% python3 -q
>>> import numpy as np
>>> np.set_printoptions(precision=2, suppress=True, linewidth=120)
>>> rnd = lambda a: np.round(a, 2) + 0
>>> m1 = np.load("dump.npy")
>>> m1
array([[-9,  6, -9,  2,  7, -4, -8,  0],
       [ 0, -9,  6, -9,  2,  7, -4, -8],
       [-8,  0, -9,  6, -9,  2,  7, -4],
       [-4, -8,  0, -9,  6, -9,  2,  7],
       [ 7, -4, -8,  0, -9,  6, -9,  2],
       [ 2,  7, -4, -8,  0, -9,  6, -9],
       [-9,  2,  7, -4, -8,  0, -9,  6],
       [ 6, -9,  2,  7, -4, -8,  0, -9]])
>>> G = m1.T @ m1
>>> (m1 @ m1.T).shape
(8, 8)
>>> G
array([[ 331, -108,   38,   32,  -30,   32,   38, -108],
       [-108,  331, -108,   38,   32,  -30,   32,   38],
       [  38, -108,  331, -108,   38,   32,  -30,   32],
       [  32,   38, -108,  331, -108,   38,   32,  -30],
       [ -30,   32,   38, -108,  331, -108,   38,   32],
       [  32,  -30,   32,   38, -108,  331, -108,   38],
       [  38,   32,  -30,   32,   38, -108,  331, -108],
       [-108,   38,   32,  -30,   32,   38, -108,  331]])
>>> print(np.linalg.matrix_rank(G))
8
>>> rnd(np.linalg.eigvalsh(G)[::-1])
array([558.99, 558.99, 529.  , 225.  , 225.  , 225.  , 163.01, 163.01])
>>> rng = np.random.default_rng(398143)
>>> labels = rng.permutation(8)
>>> labels
array([2, 3, 0, 1, 5, 7, 4, 6])
>>> B = m1[labels][:, labels]
>>> np.trace(B)
np.int64(-72)
>>> print(rnd(np.sort(np.abs(np.linalg.eigvals(B)))))
[12.77 12.77 15.   15.   15.   23.   23.64 23.64]
>>> print(np.diag(B))
[-9 -9 -9 -9 -9 -9 -9 -9]
>>> B = m1[0, 0] * m1[1:] - np.outer(m1[1:, 0], m1[0])
>>> B
array([[   0,   81,  -54,   81,  -18,  -63,   36,   72],
       [   0,   48,    9,  -38,  137,  -50, -127,   36],
       [   0,   96,  -36,   89,  -26,   65,  -50,  -63],
       [   0,   -6,  135,  -14,   32,  -26,  137,  -18],
       [   0,  -75,   54,   68,  -14,   89,  -38,   81],
       [   0,   36, -144,   54,  135,  -36,    9,  -54],
       [   0,   45,   36,  -75,   -6,   96,   48,   81]])
>>> print(np.flatnonzero(~B.round(6).any(axis=1)))
[]
>>> B = m1 + rng.integers(-2, 3, (8, 3)) @ rng.integers(-2, 3, (3, 8))
>>> B
array([[ -6,   5,  -9,   0,   5,  -6,  -9,   2],
       [ -5,  -5,  10,  -7,   4,   8,  -6,  -8],
       [-15,   7,  -1,   8,  -7,   2,   2,  -2],
       [ -8,  -3,   5, -11,   7, -10,  -2,   7],
       [ 11,  -5, -10,  -8, -11,   3, -10,   0],
       [  8,   1, -10,  -8,  -2,  -9,  10,  -9],
       [ -9,  -1,   4,   2,  -7,   3,  -5,   6],
       [  4,  -9,   0,   7,  -2,  -6,   2, -13]])
>>> B - m1
array([[ 3, -1,  0, -2, -2, -2, -1,  2],
       [-5,  4,  4,  2,  2,  1, -2,  0],
       [-7,  7,  8,  2,  2,  0, -5,  2],
       [-4,  5,  5, -2,  1, -1, -4,  0],
       [ 4, -1, -2, -8, -2, -3, -1, -2],
       [ 6, -6, -6,  0, -2,  0,  4,  0],
       [ 0, -3, -3,  6,  1,  3,  4,  0],
       [-2,  0, -2,  0,  2,  2,  2, -4]])
>>> rnd(np.linalg.svd(B - m1, compute_uv=False))
array([22.5 , 13.35,  6.82,  0.  ,  0.  ,  0.  ,  0.  ,  0.  ])
>>> blk = np.stack([m1, 3 * m1, m1[::-1]])
>>> blk.sum(axis=0)
array([[-30,  15, -34,  15,  24, -24, -32,  -9],
       [ -9, -34,  31, -40,   0,  28, -25, -26],
       [-30,   7, -40,  16, -36,  -1,  34, -25],
       [ -9, -36,  -8, -36,  15, -30,  -1,  30],
       [ 24, -24, -32,  -9, -30,  15, -34,  15],
       [  0,  28, -25, -26,  -9, -34,  31, -40],
       [-36,  -1,  34, -25, -30,   7, -40,  16],
       [ 15, -30,  -1,  30,  -9, -36,  -8, -36]])
>>> print(np.linalg.matrix_rank(blk))
[8 8 8]
>>> np.linalg.matrix_rank(blk.reshape(3, -1))
np.int64(2)
>>> rnd(np.linalg.norm(blk, axis=(1, 2)))
array([ 51.46, 154.38,  51.46])
>>> np.einsum("bij,cij->bc", blk, blk)
array([[ 2648,  7944,  -304],
       [ 7944, 23832,  -912],
       [ -304,  -912,  2648]])
>>> feats = np.loadtxt("m.csv", delimiter=",")
>>> rnd(feats)
array([[ 0.1 ,  0.04, -0.27, -0.1 ],
       [ 0.04,  0.98,  0.06, -0.13],
       [-0.27,  0.06,  0.81,  0.28],
       [-0.1 , -0.13,  0.28,  0.12]])
>>> # symmetric, so the eigenvalues are real
>>> vec = np.array([0, 2, 2, 2, 0, 0, 2, 0])
>>> (m1 * vec).sum(axis=1)
array([-18, -32,   8, -30, -42,   2,  -8,   0])
